In [1]: import numpy as np

In [2]: np.set_printoptions(suppress=True, linewidth=100)

In [3]: M = np.load("test1.npy")

In [4]: M
Out[4]: 
array([[1, 1, 2, 0, 0, 0],
       [5, 2, 3, 0, 4, 0],
       [1, 5, 4, 0, 1, 0],
       [0, 0, 0, 0, 0, 5],
       [1, 4, 0, 0, 0, 0],
       [0, 0, 0, 1, 0, 3]])

In [5]: w1 = np.array([[4, -4, -2, 5],
   ...:     [0, 3, -4, 3],
   ...:     [-3, -4, -3, -5],
   ...:     [-3, 3, -1, 3],
   ...:     [4, 2, -2, 4],
   ...:     [1, -3, 1, -2]])

In [6]: beta = np.array([1, -3, -3, -1])

In [7]: act = np.maximum(M @ w1 + beta, 0)

In [8]: act
Out[8]: 
array([[ 0,  0,  0,  0],
       [28,  0,  0, 31],
       [ 0,  0,  0,  3],
       [ 6,  0,  2,  0],
       [ 5,  5,  0, 16],
       [ 1,  0,  0,  0]])

In [9]: C = np.array([[-4, 2, -5], [-1, 1, -4], [1, -2, 2], [-1, 0, -5]])

In [10]: (act @ C).round(6).argmax(axis=1)
Out[10]: array([0, 1, 1, 1, 1, 1])

In [11]: w1 @ C
Out[11]: 
array([[-19,   8, -33],
       [-10,  11, -35],
       [ 18,  -4,  50],
       [  5,  -1, -14],
       [-24,  14, -52],
       [  2,  -3,  19]])

In [12]: act @ C
Out[12]: 
array([[   0,    0,    0],
       [-143,   56, -295],
       [  -3,    0,  -15],
       [ -22,    8,  -26],
       [ -41,   15, -125],
       [  -4,    2,   -5]])

In [13]: Uu, sigma, vt = np.linalg.svd(act, full_matrices=False)

In [14]: np.round(vt @ vt.T, 3) + 0
Out[14]: 
array([[1., 0., 0., 0.],
       [0., 1., 0., 0.],
       [0., 0., 1., 0.],
       [0., 0., 0., 1.]])

In [15]: np.round(sigma / sigma[0], 3)
Out[15]: array([1.   , 0.207, 0.067, 0.016])

In [16]: (sigma > 1e-8).sum()
Out[16]: np.int64(4)

In [17]: Uu.shape, sigma.shape, vt.shape
Out[17]: ((6, 4), (4,), (4, 4))

In [18]: np.allclose(Uu * sigma @ vt, act)
Out[18]: True

In [19]: round(float(np.sqrt((sigma ** 2).sum())), 3), round(np.linalg.norm(act), 3)
Out[19]: (45.837, np.float64(45.837))

In [20]: np.abs(Uu[:, 0]).round(6).argmax()
Out[20]: np.int64(1)

In [21]: M.ravel(order="F")
Out[21]: 
array([1, 5, 1, 0, 1, 0, 1, 2, 5, 0, 4, 0, 2, 3, 4, 0, 0, 0, 0, 0, 0, 0, 0, 1, 0, 4, 1, 0, 0, 0, 0,
       0, 0, 5, 0, 3])

In [22]: blk = M.reshape(6, 2, -1)

In [23]: np.einsum("ihd,ihd->ih", blk, blk)
Out[23]: 
array([[ 6,  0],
       [38, 16],
       [42,  1],
       [ 0, 25],
       [17,  0],
       [ 0, 10]])

In [24]: np.einsum("ihd,jhd->hij", blk, blk).shape
Out[24]: (2, 6, 6)

In [25]: blk.transpose(1, 0, 2)
Out[25]: 
array([[[1, 1, 2],
        [5, 2, 3],
        [1, 5, 4],
        [0, 0, 0],
        [1, 4, 0],
        [0, 0, 0]],

       [[0, 0, 0],
        [0, 4, 0],
        [0, 1, 0],
        [0, 0, 5],
        [0, 0, 0],
        [1, 0, 3]]])

In [26]: x0 = np.array([-2, -7, -6, 1, -2, 3])

In [27]: (M * x0).sum(axis=1)
Out[27]: array([-21, -50, -63,  15, -30,  10])

In [28]: M @ (2 * x0)
Out[28]: array([ -42, -100, -126,   30,  -60,   20])

In [29]: M @ x0
Out[29]: array([-21, -50, -63,  15, -30,  10])

In [30]: M * x0
Out[30]: 
array([[ -2,  -7, -12,   0,   0,   0],
       [-10, -14, -18,   0,  -8,   0],
       [ -2, -35, -24,   0,  -2,   0],
       [  0,   0,   0,   0,   0,  15],
       [ -2, -28,   0,   0,   0,   0],
       [  0,   0,   0,   1,   0,   9]])

In [31]: M @ np.eye(6)[3]
Out[31]: array([0., 0., 0., 0., 0., 1.])

In [32]: np.linalg.norm(M @ x0) <= np.linalg.norm(M, 2) * np.linalg.norm(x0) + 1e-9
Out[32]: np.True_

In [33]: E = np.cumsum(np.array([[0, 0, 1],
    ...:     [3, 2, 3],
    ...:     [0, 1, 1],
    ...:     [1, 3, 0],
    ...:     [1, 0, 1],
    ...:     [2, 2, 2],
    ...:     [3, 3, 0],
    ...:     [1, 1, 0],
    ...:     [3, 3, 2],
    ...:     [1, 3, 0],
    ...:     [1, 2, 2],
    ...:     [0, 2, 3],
    ...:     [1, 1, 1],
    ...:     [1, 3, 1],
    ...:     [3, 2, 3],
    ...:     [2, 3, 2],
    ...:     [1, 1, 0],
    ...:     [0, 0, 2],
    ...:     [0, 3, 0],
    ...:     [1, 1, 0],
    ...:     [1, 3, 3],
    ...:     [1, 1, 3],
    ...:     [2, 3, 1],
    ...:     [2, 1, 0],
    ...:     [1, 2, 1],
    ...:     [0, 3, 1],
    ...:     [1, 3, 3],
    ...:     [0, 3, 3],
    ...:     [0, 1, 2],
    ...:     [0, 1, 3],
    ...:     [2, 2, 1],
    ...:     [1, 3, 2],
    ...:     [1, 2, 0]]), axis=0)

In [34]: E
Out[34]: 
array([[ 0,  0,  1],
       [ 3,  2,  4],
       [ 3,  3,  5],
       [ 4,  6,  5],
       [ 5,  6,  6],
       [ 7,  8,  8],
       [10, 11,  8],
       [11, 12,  8],
       [14, 15, 10],
       [15, 18, 10],
       [16, 20, 12],
       [16, 22, 15],
       [17, 23, 16],
       [18, 26, 17],
       [21, 28, 20],
       [23, 31, 22],
       [24, 32, 22],
       [24, 32, 24],
       [24, 35, 24],
       [25, 36, 24],
       [26, 39, 27],
       [27, 40, 30],
       [29, 43, 31],
       [31, 44, 31],
       [32, 46, 32],
       [32, 49, 33],
       [33, 52, 36],
       [33, 55, 39],
       [33, 56, 41],
       [33, 57, 44],
       [35, 59, 45],
       [36, 62, 47],
       [37, 64, 47]])

In [35]: Uu, sigma, vt = np.linalg.svd(E)

In [36]: np.argmax(sigma[:-1] / (sigma[1:] + 1e-6)) + 1
Out[36]: np.int64(1)

In [37]: other = Uu[:, :1] @ np.diag(sigma[:1]) @ vt[:1]

In [38]: np.linalg.matrix_rank(other)
Out[38]: np.int64(1)

In [39]: arr = np.array([[0, 0, 0, 1], [1, 0, 0, 0], [0, 0, 1, 0], [0, 1, 0, 0]])

In [40]: (arr + arr.T) / 2
Out[40]: 
array([[0. , 0.5, 0. , 0.5],
       [0.5, 0. , 0. , 0.5],
       [0. , 0. , 1. , 0. ],
       [0.5, 0.5, 0. , 0. ]])

In [41]: np.allclose(arr, arr.T)
Out[41]: False

In [42]: np.round(np.linalg.det(arr), 3)
Out[42]: np.float64(1.0)

In [43]: arr @ arr
Out[43]: 
array([[0, 1, 0, 0],
       [0, 0, 0, 1],
       [0, 0, 1, 0],
       [1, 0, 0, 0]])

In [44]: np.trace(arr)
Out[44]: np.int64(1)

In [45]: np.linalg.matrix_power(arr, 3)
Out[45]: 
array([[1, 0, 0, 0],
       [0, 1, 0, 0],
       [0, 0, 1, 0],
       [0, 0, 0, 1]])

In [46]: np.round(np.linalg.norm(arr, axis=0), 3)
Out[46]: array([1., 1., 1., 1.])

In [47]: arr.T @ arr
Out[47]: 
array([[1, 0, 0, 0],
       [0, 1, 0, 0],
       [0, 0, 1, 0],
       [0, 0, 0, 1]])

In [48]: np.round(np.sort(np.abs(np.linalg.eigvals(arr)))[::-1], 3)
Out[48]: array([1., 1., 1., 1.])

In [49]: np.linalg.matrix_power(arr, 100)
Out[49]: 
array([[0, 0, 0, 1],
       [1, 0, 0, 0],
       [0, 0, 1, 0],
       [0, 1, 0, 0]])

In [50]: arr.sum(axis=1)
Out[50]: array([1, 1, 1, 1])

In [51]: p = np.eye(4)[3]

In [52]: for _ in range(4):
    ...:     p = p @ arr
    ...:     print(p.round(3))
    ...: 
[0. 1. 0. 0.]
[1. 0. 0. 0.]
[0. 0. 0. 1.]
[0. 1. 0. 0.]

In [53]: X = np.load("a.npy")

In [54]: X
Out[54]: 
array([[-2,  3, -3],
       [ 0, -1, -2],
       [ 3, -3, -3],
       [ 2, -3, -1],
       [-2,  0, -9]])

In [55]: x0 = np.array([-3, -2, 1])

In [56]: X @ np.ones(3)
Out[56]: array([ -2.,  -3.,  -3.,  -2., -11.])

In [57]: (X @ x0).argmax()
Out[57]: np.int64(1)

In [58]: X @ x0
Out[58]: array([-3,  0, -6, -1, -3])

In [59]: X @ (2 * x0)
Out[59]: array([ -6,   0, -12,  -2,  -6])

In [60]: np.sign((X @ x0).round(6))
Out[60]: array([-1,  0, -1, -1, -1])

In [61]: J = np.array([[7, 0, 0, 0],
    ...:     [0, 9, 21, 9],
    ...:     [9, 4, 8, 18],
    ...:     [0, 0, 3, 0],
    ...:     [0, 21, 41, 21],
    ...:     [0, 19, 38, 18],
    ...:     [2, 0, 0, 0],
    ...:     [3, 0, 0, 0],
    ...:     [0, 18, 36, 18],
    ...:     [0, 0, 0, 0],
    ...:     [2, 3, 10, 6],
    ...:     [5, 0, 0, 0],
    ...:     [0, 0, 0, 0],
    ...:     [0, 11, 24, 12],
    ...:     [0, 0, 0, 0]])

In [62]: rng = np.random.default_rng(260627)

In [63]: other = J + rng.integers(-2, 3, (15, 1)) @ rng.integers(-2, 3, (1, 4))

In [64]: other
Out[64]: 
array([[11,  0,  4, -2],
       [-2,  9, 19, 10],
       [ 9,  4,  8, 18],
       [ 4,  0,  7, -2],
       [ 2, 21, 43, 20],
       [-2, 19, 36, 19],
       [ 0,  0, -2,  1],
       [ 7,  0,  4, -2],
       [ 2, 18, 38, 17],
       [ 2,  0,  2, -1],
       [-2,  3,  6,  8],
       [ 3,  0, -2,  1],
       [-4,  0, -4,  2],
       [-2, 11, 22, 13],
       [ 0,  0,  0,  0]])

In [65]: np.linalg.matrix_rank(other - J, tol=1e-8)
Out[65]: np.int64(1)

In [66]: np.abs(other - J).sum(axis=1)
Out[66]: array([10,  5,  0, 10,  5,  5,  5, 10,  5,  5, 10,  5, 10,  5,  0])

In [67]: Xs = J - J.mean(axis=0)

In [68]: Uu, sigma, vt = np.linalg.svd(Xs, full_matrices=False)

In [69]: np.round(Xs.mean(axis=0), 3) + 0
Out[69]: array([0., 0., 0., 0.])

In [70]: np.abs(Uu[:, 0]).argmax()
Out[70]: np.int64(4)

In [71]: np.round(vt[0] * np.sign(vt[0, np.abs(vt[0]).argmax()]), 3)
Out[71]: array([-0.051,  0.41 ,  0.815,  0.406])

In [72]: np.searchsorted(np.cumsum(sigma ** 2) / (sigma ** 2).sum(), 0.9) + 1
Out[72]: np.int64(1)

In [73]: (np.sign(Uu[:, 0]) == np.sign(Uu[0, 0])).astype(int)
Out[73]: array([1, 0, 0, 1, 0, 0, 1, 1, 0, 1, 1, 1, 1, 0, 1])

In [74]: round(float((sigma ** 2).sum() ** 2 / (sigma ** 4).sum()), 3)
Out[74]: 1.107

In [75]: sigma.round(3)
Out[75]: array([71.596, 15.251,  5.838,  2.395])

In [76]: G = J.T @ J

In [77]: np.allclose(G, G.T)
Out[77]: True

In [78]: (J @ J.T).shape
Out[78]: (15, 15)

In [79]: other = np.c_[J[:, :2] @ np.array([[0, -1], [-3, -1]]), np.array([5, 0, 1, 2, 3, 3, 0, 2, 2, 2, 2, 4, 1, 5, 2])]

In [80]: other
Out[80]: 
array([[  0,  -7,   5],
       [-27,  -9,   0],
       [-12, -13,   1],
       [  0,   0,   2],
       [-63, -21,   3],
       [-57, -19,   3],
       [  0,  -2,   0],
       [  0,  -3,   2],
       [-54, -18,   2],
       [  0,   0,   2],
       [ -9,  -5,   2],
       [  0,  -5,   4],
       [  0,   0,   1],
       [-33, -11,   5],
       [  0,   0,   2]])

In [81]: np.round(np.linalg.norm(np.linalg.qr(J)[0].T @ other, axis=0) ** 2 / ((other ** 2).sum(axis=0) + 1e-12), 3)
Out[81]: array([1.   , 1.   , 0.748])

In [82]: np.linalg.matrix_rank(np.c_[J, other])
Out[82]: np.int64(5)

In [83]: F = np.load("sample5.npy")

In [84]: F.round(3)
Out[84]: 
array([[ 0.821,  0.059, -0.209, -0.287, -0.132],
       [ 0.059,  0.937, -0.105,  0.182,  0.108],
       [-0.209, -0.105,  0.07 ,  0.011,  0.101],
       [-0.287,  0.182,  0.011,  0.364, -0.341],
       [-0.132,  0.108,  0.101, -0.341,  0.808]])

In [85]: P = np.triu(np.array([[0, 0, 3, 2, 0],
    ...:     [2, 3, 1, 3, 2],
    ...:     [2, 0, 2, 3, 2],
    ...:     [3, 3, 2, 0, 3],
    ...:     [0, 2, 2, 3, 1]]), 1) + np.eye(5)

In [86]: other = P @ F @ np.linalg.inv(P)

In [87]: np.round(np.poly(other), 3) + 0
Out[87]: array([ 1., -3.,  3., -1.,  0.,  0.])

In [88]: round(float(np.trace(other)), 3), np.round(np.trace(F), 3)
Out[88]: (3.0, np.float64(3.0))

In [89]: np.linalg.matrix_rank(other)
Out[89]: np.int64(3)

In [90]: F.shape
Out[90]: (5, 5)

In [91]: np.round(F.sum(axis=0), 3)
Out[91]: array([ 0.253,  1.18 , -0.132, -0.07 ,  0.544])

In [92]: np.round(F.sum(axis=1), 3)
Out[92]: array([ 0.253,  1.18 , -0.132, -0.07 ,  0.544])

In [93]: x0 = np.array([2, -3, -2, -3, 3])

In [94]: np.round(np.eye(5) - F, 3)
Out[94]: 
array([[ 0.179, -0.059,  0.209,  0.287,  0.132],
       [-0.059,  0.063,  0.105, -0.182, -0.108],
       [ 0.209,  0.105,  0.93 , -0.011, -0.101],
       [ 0.287, -0.182, -0.011,  0.636,  0.341],
       [ 0.132, -0.108, -0.101,  0.341,  0.192]])

In [95]: np.round(np.linalg.eigvalsh(2 * F - np.eye(5)), 3)
Out[95]: array([-1., -1.,  1.,  1.,  1.])

In [96]: np.round(F @ F @ x0, 3)
Out[96]: array([ 2.35 , -2.704,  0.027, -3.257,  2.656])

In [97]: round((x0 - F @ x0) @ (F @ x0), 3)
Out[97]: np.float64(0.0)

In [98]: evals, vecs = np.linalg.eigh(F)

In [99]: np.round(vecs.T @ F @ vecs, 3) + 0
Out[99]: 
array([[0., 0., 0., 0., 0.],
       [0., 0., 0., 0., 0.],
       [0., 0., 1., 0., 0.],
       [0., 0., 0., 1., 0.],
       [0., 0., 0., 0., 1.]])

In [100]: np.round(np.linalg.eigvalsh(F + -2 * np.eye(5)), 3)
Out[100]: array([-2., -2., -1., -1., -1.])
